$ ipython --no-banner

In [1]: import numpy as np

In [2]: import numpy.linalg as la

In [3]: np.set_printoptions(precision=2, suppress=True, linewidth=120)

In [4]: J = np.loadtxt("sample3.csv", delimiter=",")

In [5]: print(J)
[[ 0.2   0.33 -0.2   0.07 -0.07]
 [ 0.33  0.56 -0.33  0.11 -0.11]
 [-0.2  -0.33  0.2  -0.07  0.07]
 [ 0.07  0.11 -0.07  0.02 -0.02]
 [-0.07 -0.11  0.07 -0.02  0.02]]

In [6]: r0, r1 = J[2], J[1]

In [7]: round(float(r0 @ r1), 2)
Out[7]: -0.33

In [8]: pr = (r0 @ r1) / (r0 @ r0) * r0

In [9]: print(round(float((r1 - pr) @ r0), 2))
-0.0

In [10]: round(float(la.norm(r0 + r1) ** 2 + la.norm(r0 - r1) ** 2), 2)
Out[10]: 1.51

In [11]: pr
Out[11]: array([ 0.33,  0.56, -0.33,  0.11, -0.11])

In [12]: round(float(la.norm(J, 2) / la.norm(J)), 2)
Out[12]: 1.0

In [13]: [round(float(x), 2) for x in la.svd(J, compute_uv=False)[:3]]
Out[13]: [1.0, 0.0, 0.0]

In [14]: la.cond(J) > 100
Out[14]: np.True_

In [15]: np.argsort(-la.norm(J, axis=0).round(6), kind="stable")[:3]
Out[15]: array([1, 0, 2])

In [16]: w, V = la.eigh(J)

In [17]: (w > 1e-8).sum(), (w < -1e-8).sum()
Out[17]: (np.int64(1), np.int64(0))

In [18]: V @ np.diag(w) @ V.T
Out[18]: 
array([[ 0.2 ,  0.33, -0.2 ,  0.07, -0.07],
       [ 0.33,  0.56, -0.33,  0.11, -0.11],
       [-0.2 , -0.33,  0.2 , -0.07,  0.07],
       [ 0.07,  0.11, -0.07,  0.02, -0.02],
       [-0.07, -0.11,  0.07, -0.02,  0.02]])

In [19]: np.round(la.svd(J, compute_uv=False), 2) + 0
Out[19]: array([1., 0., 0., 0., 0.])

In [20]: print(np.abs(V[:, -1]).round(6).argmax())
1

In [21]: round(w.sum(), 2), np.trace(J)
Out[21]: (np.float64(1.0), np.float64(1.0))

In [22]: print(np.round(la.eigvalsh(J @ J), 2) + 0)
[0. 0. 0. 0. 1.]

In [23]: np.round(V.T @ J @ V, 2) + 0
Out[23]: 
array([[0., 0., 0., 0., 0.],
       [0., 0., 0., 0., 0.],
       [0., 0., 0., 0., 0.],
       [0., 0., 0., 0., 0.],
       [0., 0., 0., 0., 1.]])

In [24]: np.round(V.T @ V, 2) + 0
Out[24]: 
array([[1., 0., 0., 0., 0.],
       [0., 1., 0., 0., 0.],
       [0., 0., 1., 0., 0.],
       [0., 0., 0., 1., 0.],
       [0., 0., 0., 0., 1.]])

In [25]: np.abs(V[:, -1])
Out[25]: array([0.45, 0.75, 0.45, 0.15, 0.15])

In [26]: la.eigvalsh(J + 5 * np.eye(5))
Out[26]: array([5., 5., 5., 5., 6.])

In [27]: vec = np.array([-3, 1, 3, 0, -1])

In [28]: J @ J @ vec
Out[28]: array([-0.8 , -1.33,  0.8 , -0.27,  0.27])

In [29]: round(float((vec - J @ vec) @ (J @ vec)), 2)
Out[29]: 0.0

In [30]: Uu, sv, vt = la.svd(J)

In [31]: print(np.argmax(sv[:-1] / (sv[1:] + 1e-6)) + 1)
1

In [32]: out = Uu[:, :1] @ np.diag(sv[:1]) @ vt[:1]

In [33]: la.matrix_rank(out)
Out[33]: np.int64(1)

In [34]: print(round(la.norm(J - out) / la.norm(J), 2))
0.0

In [35]: la.matrix_rank(J, rtol=0.05)
Out[35]: np.int64(1)

In [36]: sv = 10 * 0.9 ** np.arange(3)

In [37]: rng = np.random.default_rng(766493)

In [38]: m1 = rng.normal(size=(17, 3)) * rng.permutation(sv)

In [39]: m1
Out[39]: 
array([[ 20.97,  20.38,   7.98],
       [  7.32,  -1.8 ,   1.81],
       [  3.05,  -5.19, -12.84],
       [  1.01,  -9.83,   4.48],
       [ -2.82,   2.89,   5.48],
       [ -1.17,   8.51,   9.01],
       [  0.75,   2.45,  -3.05],
       [  7.78,  -1.63, -18.25],
       [  0.14, -15.12,  -2.59],
       [ -3.49,   0.55,  -3.76],
       [ -7.38,   3.44,   1.24],
       [  1.91, -12.22,   0.17],
       [ -0.87,   3.74,   4.38],
       [ -0.04, -10.1 ,  -0.5 ],
       [ -9.22, -20.51,  10.25],
       [  0.79,  -8.42,   3.61],
       [  1.75,  -5.69,  -6.97]])

In [40]: out = np.c_[m1[:, :2] @ np.array([[3, 3], [-2, -1]]), np.array([2, 1, -1, -2, 3, 1, 0, 2, 3, 0, -1, 1, 0, 2, -1, -2, -1])]

In [41]: print(out)
[[ 22.13  42.51   2.  ]
 [ 25.56  23.76   1.  ]
 [ 19.54  14.35  -1.  ]
 [ 22.7   12.87  -2.  ]
 [-14.23 -11.35   3.  ]
 [-20.52 -12.01   1.  ]
 [ -2.65  -0.2    0.  ]
 [ 26.62  24.99   2.  ]
 [ 30.64  15.53   3.  ]
 [-11.58 -11.03   0.  ]
 [-29.01 -25.57  -1.  ]
 [ 30.17  17.96   1.  ]
 [-10.08  -6.35   0.  ]
 [ 20.08   9.97   2.  ]
 [ 13.34  -7.16  -1.  ]
 [ 19.2   10.78  -2.  ]
 [ 16.63  10.94  -1.  ]]

In [42]: print(la.norm(la.qr(m1)[0].T @ out, axis=0) ** 2 / ((out ** 2).sum(axis=0) + 1e-12))
[1.   1.   0.13]

In [43]: la.matrix_rank(np.c_[m1, out])
Out[43]: np.int64(4)
